$ python3 -q
>>> import numpy as np
>>> np.set_printoptions(precision=2, suppress=True, linewidth=120)
>>> M = np.load("w.npy")
>>> print(M)
[[-0.36  0.18 -0.59 -0.01 -0.48 -0.31 -0.4 ]
 [-0.45 -0.73 -0.01  0.35  0.19 -0.31  0.11]
 [ 0.34 -0.05 -0.43  0.55  0.34  0.36 -0.39]
 [ 0.7  -0.33  0.11  0.11 -0.46 -0.4  -0.09]
 [ 0.    0.1  -0.27  0.4  -0.4   0.25  0.73]
 [ 0.14  0.45 -0.14  0.19  0.45 -0.67  0.26]
 [ 0.22 -0.33 -0.6  -0.6   0.22  0.03  0.27]]
>>> W = np.array([[0, 2], [2, 0], [0, 0], [1, 2], [2, 1], [1, 0], [3, 2]])
>>> b = np.array([-2, -1])
>>> H = np.maximum(M @ W + b, 0)
>>> print((H > 0).mean(axis=0))
[0.29 0.43]
>>> print(H)
[[0.   0.  ]
 [0.   0.  ]
 [0.   0.33]
 [0.   0.  ]
 [0.25 0.87]
 [0.09 0.62]
 [0.   0.  ]]
>>> Z = np.array([[1, 0], [-2, 0]])
>>> print(W @ Z)
[[-4  0]
 [ 2  0]
 [ 0  0]
 [-3  0]
 [ 0  0]
 [ 1  0]
 [-1  0]]
>>> print((H @ Z).round(6).argmax(axis=1))
[0 0 1 0 1 1 0]
>>> print(np.linalg.norm(M, axis=1))
[1. 1. 1. 1. 1. 1. 1.]
>>> print(round(float(np.linalg.norm(M[4] - M[1])), 2))
1.41
>>> print(np.round(np.linalg.norm(M[4], 1), 2), np.round(np.linalg.norm(M[4], np.inf), 2))
2.15 0.73
>>> rng = np.random.default_rng(88)
>>> idx = rng.permutation(7)
>>> print(idx)
[0 3 2 1 5 6 4]
>>> out = M[idx][:, idx]
>>> print(out)
[[-0.36 -0.01 -0.59  0.18 -0.31 -0.4  -0.48]
 [ 0.7   0.11  0.11 -0.33 -0.4  -0.09 -0.46]
 [ 0.34  0.55 -0.43 -0.05  0.36 -0.39  0.34]
 [-0.45  0.35 -0.01 -0.73 -0.31  0.11  0.19]
 [ 0.14  0.19 -0.14  0.45 -0.67  0.26  0.45]
 [ 0.22 -0.6  -0.6  -0.33  0.03  0.27  0.22]
 [ 0.    0.4  -0.27  0.1   0.25  0.73 -0.4 ]]
>>> print(np.sort(np.abs(np.linalg.eigvals(out))))
[1. 1. 1. 1. 1. 1. 1.]
>>> print(np.diag(out))
[-0.36  0.11 -0.43 -0.73 -0.67  0.27 -0.4 ]
>>> idx = rng.permutation(7)
>>> out = M[:, idx] * rng.choice([-1, 1], 7)
>>> print(out)
[[-0.59  0.31  0.18  0.4   0.36  0.01 -0.48]
 [-0.01  0.31 -0.73 -0.11  0.45 -0.35  0.19]
 [-0.43 -0.36 -0.05  0.39 -0.34 -0.55  0.34]
 [ 0.11  0.4  -0.33  0.09 -0.7  -0.11 -0.46]
 [-0.27 -0.25  0.1  -0.73 -0.   -0.4  -0.4 ]
 [-0.14  0.67  0.45 -0.26 -0.14 -0.19  0.45]
 [-0.6  -0.03 -0.33 -0.27 -0.22  0.6   0.22]]
>>> left, _, Vt = np.linalg.svd(M.T @ out)
>>> print(np.round(left @ Vt, 2) + 0)
[[ 0.  0.  0.  0. -1.  0.  0.]
 [ 0.  0.  1.  0.  0.  0.  0.]
 [ 1.  0.  0.  0.  0.  0.  0.]
 [ 0.  0.  0.  0.  0. -1.  0.]
 [ 0.  0.  0.  0.  0.  0.  1.]
 [ 0. -1.  0.  0.  0.  0.  0.]
 [ 0.  0.  0. -1.  0.  0.  0.]]
>>> print(idx)
[2 5 1 6 0 3 4]
>>> J = np.array([[-1.8, 0.7, 0.0, 0.4, 0.6, 0.4, 2.9],
...     [2.1, -0.8, 0.5, -0.2, 2.1, -0.6, -0.3],
...     [3.0, 1.0, 0.0, -0.7, 0.0, -0.4, 2.0],
...     [0.3, -0.8, 1.5, -1.0, 0.4, -0.4, -0.2]])
>>> ang = np.radians(36)
>>> Rm = np.eye(7)
>>> Rm[6, 6] = Rm[3, 3] = np.cos(ang)
>>> Rm[6, 3], Rm[3, 6] = -np.sin(ang), np.sin(ang)
>>> print(Rm)
[[ 1.    0.    0.    0.    0.    0.    0.  ]
 [ 0.    1.    0.    0.    0.    0.    0.  ]
 [ 0.    0.    1.    0.    0.    0.    0.  ]
 [ 0.    0.    0.    0.81  0.    0.    0.59]
 [ 0.    0.    0.    0.    1.    0.    0.  ]
 [ 0.    0.    0.    0.    0.    1.    0.  ]
 [ 0.    0.    0.   -0.59  0.    0.    0.81]]
>>> out = J @ Rm.T
>>> print(np.linalg.svd(J, compute_uv=False), np.linalg.svd(out, compute_uv=False))
[4.42 3.79 2.37 1.57] [4.42 3.79 2.37 1.57]
>>> print(np.allclose(np.linalg.norm(J, axis=1), np.linalg.norm(out, axis=1)))
True
>>> print(np.allclose(J @ J.T, out @ out.T))
True
>>> print(np.abs(out - J).max(axis=0))
[0.   0.   0.   1.63 0.   0.   0.79]
